$ python -q
>>> import numpy as np
>>> np.set_printoptions(precision=4, suppress=True, linewidth=200)
>>> m1 = np.load("test6.npy")
>>> print(m1)
[[0.1636 0.1636 0.0545 0.2727 0.0545 0.1636 0.0545]
 [0.1636 0.1636 0.0545 0.2727 0.0545 0.1636 0.0545]
 [0.0545 0.0545 0.0182 0.0909 0.0182 0.0545 0.0182]
 [0.2727 0.2727 0.0909 0.4545 0.0909 0.2727 0.0909]
 [0.0545 0.0545 0.0182 0.0909 0.0182 0.0545 0.0182]
 [0.1636 0.1636 0.0545 0.2727 0.0545 0.1636 0.0545]
 [0.0545 0.0545 0.0182 0.0909 0.0182 0.0545 0.0182]]
>>> rank = np.linalg.matrix_rank(m1)
>>> print(rank)
1
>>> ns = np.linalg.svd(m1)[2][rank:].T
>>> print(np.linalg.matrix_rank(m1.T @ m1), np.linalg.matrix_rank(m1 @ m1.T))
1 1
>>> print([int(np.linalg.matrix_rank(m1[:, :j + 1])) for j in range(7)])
[1, 1, 1, 1, 1, 1, 1]
>>> print([int(np.linalg.matrix_rank(np.delete(m1, i, axis=0))) for i in range(7)])
[1, 1, 1, 1, 1, 1, 1]
>>> data = np.load("case12.npy")
>>> print(data)
[[-2.  0.  0.  0.  0.  0.  0.]
 [ 0. -1.  3.  2.  0.  0.  0.]
 [ 0.  3.  7.  6.  0.  0.  0.]
 [ 0.  2.  6.  2.  0.  0.  0.]
 [ 0.  0.  0.  0. -2.  0.  0.]
 [ 0.  0.  0.  0.  0. -2.  0.]
 [ 0.  0.  0.  0.  0.  0. -2.]]
>>> vals, V = np.linalg.eigh(data)
>>> print(np.linalg.svd(data, compute_uv=False))
[12.  2.  2.  2.  2.  2.  2.]
>>> print(np.linalg.eigvalsh(data @ data))
[  4.   4.   4.   4.   4.   4. 144.]
>>> print(vals.sum(), np.trace(data))
0.0 0.0
>>> feats = np.load("w.npy")
>>> print(feats)
[[ 0.4611  0.7396 -0.1769 -0.0968  0.1615 -0.4167]
 [-0.3074  0.0132  0.1468 -0.7352  0.5856  0.0186]
 [-0.2049  0.1986  0.61   -0.2835 -0.6111 -0.3043]
 [-0.3074  0.241   0.5145  0.6009  0.4617 -0.0914]
 [ 0.7172 -0.1446  0.5535 -0.0861  0.1212  0.369 ]
 [ 0.2049 -0.5783  0.0626  0.0341  0.1721 -0.7674]]
>>> x0 = np.array([-3, 0, 1, -2, 0, -3])
>>> print(6 - np.linalg.matrix_rank(feats - np.eye(6), tol=1e-8))
1
>>> print(np.sort(np.abs(np.degrees(np.angle(np.linalg.eigvals(feats))))))
[  0.      48.5279  48.5279  98.2073  98.2073 180.    ]
>>> print([p for p in range(1, 25) if np.allclose(np.linalg.matrix_power(feats, p), np.eye(6))])
[]
>>> print(round(float(np.linalg.eigvalsh(data).min()), 4))
-2.0
>>> M = np.loadtxt("layer8.csv", delimiter=",")
>>> print(M)
[[  3.   4.   1.   5.   5.  -2.]
 [  2.  -1.  -3.   4.   1.   3.]
 [ -2.  -1.  -6.   5.  -3.  -1.]
 [ -7.  -1.  -3.   3.  -5.  -2.]
 [ -3.   0.  -5.   1.  -1.  -5.]
 [  0.   5.  -8.   3.   2.  -4.]
 [ -2.   3.  -7.   5.   2.  -5.]
 [ -1.   5. -10.   6.  -2. -10.]
 [ -6.   4. -12.   5.   3.  -8.]
 [ -9.   2. -13.   1.   5.  -7.]
 [-10.   5.  -9.  -2.   8.  -6.]
 [-14.   6. -11.  -4.   4.  -5.]
 [-16.  10.  -7.  -8.   4.  -6.]
 [-12.  13.  -2.  -5.   5.  -9.]
 [-12.  10.  -3.  -2.  10.  -4.]
 [ -8.  13.  -3.  -3.  13.  -8.]
 [-11.   8.  -3.  -2.   9. -11.]
 [-10.   7.  -7.  -6.   7.  -7.]
 [-15.   2.  -6.  -2.   8.  -6.]
 [-17.   4.  -7.   2.   9.  -1.]
 [-21.   0.  -2.   3.   7.  -1.]
 [-17.  -4.   3.   5.   6.   4.]
 [-15.  -7.  -1.   1.   4.   2.]
 [-10. -10.  -1.   5.   4.   1.]
 [-10.  -6.   2.   8.   9.  -1.]
 [-12.  -1.   7.   6.   6.  -5.]
 [-17.  -4.   7.  11.  10.  -2.]
 [-22.  -3.  11.  13.   9.   3.]
 [-17.  -5.  14.  14.  14.   1.]
 [-13.  -1.  10.  16.  11.   0.]
 [-10.   1.  12.  19.  16.  -5.]
 [ -9.   3.  11.  18.  17.  -1.]
 [-14.   1.  14.  23.  16.  -3.]
 [-16.  -3.  16.  19.  14.  -4.]
 [-16.  -1.  18.  19.   9.  -4.]
 [-21.   0.  14.  16.   9.  -8.]]
>>> Z = M[[16, 5]].astype(float)
>>> for _ in range(5):
...     idx = np.linalg.norm(M[:, None] - Z, axis=-1).argmin(axis=1)
...     Z = np.array([M[idx == j].mean(axis=0) for j in range(2)])
... 
>>> print(idx)
[1 1 1 1 1 1 1 1 1 1 1 1 1 1 1 1 1 1 1 1 1 0 1 1 0 0 0 0 0 0 0 0 0 0 0 0]
>>> print(np.bincount(idx))
[13 23]
>>> print(Z)
[[-14.9231  -1.7692  10.6923  14.3846  11.2308  -1.9231]
 [ -8.5217   3.5217  -5.5652   0.6522   4.3043  -4.4348]]
>>> print(Z[1] - Z[0])
[  6.4013   5.291  -16.2575 -13.7324  -6.9264  -2.5117]
